>>> import numpy as np
>>> import numpy.linalg as la
>>> np.set_printoptions(precision=1, suppress=True, linewidth=160)
>>> M = np.load("dump.npy")
>>> print(M)
[[ 2.  2.  0.  2. -6.]
 [ 2. -1.  0.  1. -3.]
 [ 0.  0. -2.  0.  0.]
 [ 2.  1.  0. -1. -3.]
 [-6. -3.  0. -3.  7.]]
>>> print(np.sort(la.eigvals(M).real))
[-2. -2. -2. -2. 13.]
>>> print(M @ M)
[[ 48.  22.   0.  22. -66.]
 [ 22.  15.   0.  11. -33.]
 [  0.   0.   4.   0.   0.]
 [ 22.  11.   0.  15. -33.]
 [-66. -33.   0. -33. 103.]]
>>> print((M != 0).astype(int))
[[1 1 0 1 1]
 [1 1 0 1 1]
 [0 0 1 0 0]
 [1 1 0 1 1]
 [1 1 0 1 1]]
>>> print(np.flatnonzero(la.matrix_power((M != 0) + (M.T != 0) + np.eye(5), 5)[1]))
[0 1 3 4]
>>> print(np.round(la.det(M), 1))
208.0
>>> print((la.matrix_power((M != 0) + (M.T != 0) + np.eye(5), 5) > 0).astype(int))
[[1 1 0 1 1]
 [1 1 0 1 1]
 [0 0 1 0 0]
 [1 1 0 1 1]
 [1 1 0 1 1]]
>>> th = np.radians(120)
>>> Rm = np.eye(5)
>>> Rm[0, 0] = Rm[2, 2] = np.cos(th)
>>> Rm[0, 2], Rm[2, 0] = -np.sin(th), np.sin(th)
>>> print(Rm)
[[-0.5  0.  -0.9  0.   0. ]
 [ 0.   1.   0.   0.   0. ]
 [ 0.9  0.  -0.5  0.   0. ]
 [ 0.   0.   0.   1.   0. ]
 [ 0.   0.   0.   0.   1. ]]
>>> A2 = M @ Rm.T
>>> print(A2)
[[-1.   2.   1.7  2.  -6. ]
 [-1.  -1.   1.7  1.  -3. ]
 [ 1.7  0.   1.   0.   0. ]
 [-1.   1.   1.7 -1.  -3. ]
 [ 3.  -3.  -5.2 -3.   7. ]]
>>> print(np.abs(A2 - M).max(axis=0))
[9.  0.  5.2 0.  0. ]
>>> print(round(la.det(Rm), 1), round(float(np.trace(Rm)), 1))
1.0 2.0
>>> vals, vecs = la.eig(M)
>>> print(round(float(np.prod(vals)), 1))
208.0
>>> print(np.sort(la.eigvals(M @ M)))
[  4.   4.   4.   4. 169.]
>>> vals, vecs = la.eigh(M)
>>> print(la.eigvalsh(M @ M))
[  4.   4.   4.   4. 169.]
>>> print(la.svd(M, compute_uv=False))
[13.  2.  2.  2.  2.]
>>> print(np.round(vecs.T @ vecs, 1) + 0)
[[1. 0. 0. 0. 0.]
 [0. 1. 0. 0. 0.]
 [0. 0. 1. 0. 0.]
 [0. 0. 0. 1. 0.]
 [0. 0. 0. 0. 1.]]
>>> print(np.round(vals.sum(), 1), np.trace(M))
5.0 5.0
>>> print((vals > 1e-8).sum(), (vals < -1e-8).sum())
1 4
>>> print(np.unique(vals.round(6) + 0, return_counts=True)[1])
[4 1]
>>> print(np.round(vecs @ np.diag(vals) @ vecs.T, 1) + 0)
[[ 2.  2.  0.  2. -6.]
 [ 2. -1.  0.  1. -3.]
 [ 0.  0. -2.  0.  0.]
 [ 2.  1.  0. -1. -3.]
 [-6. -3.  0. -3.  7.]]
>>> print(la.eigvalsh(M + 3 * np.eye(5)))
[ 1.  1.  1.  1. 16.]
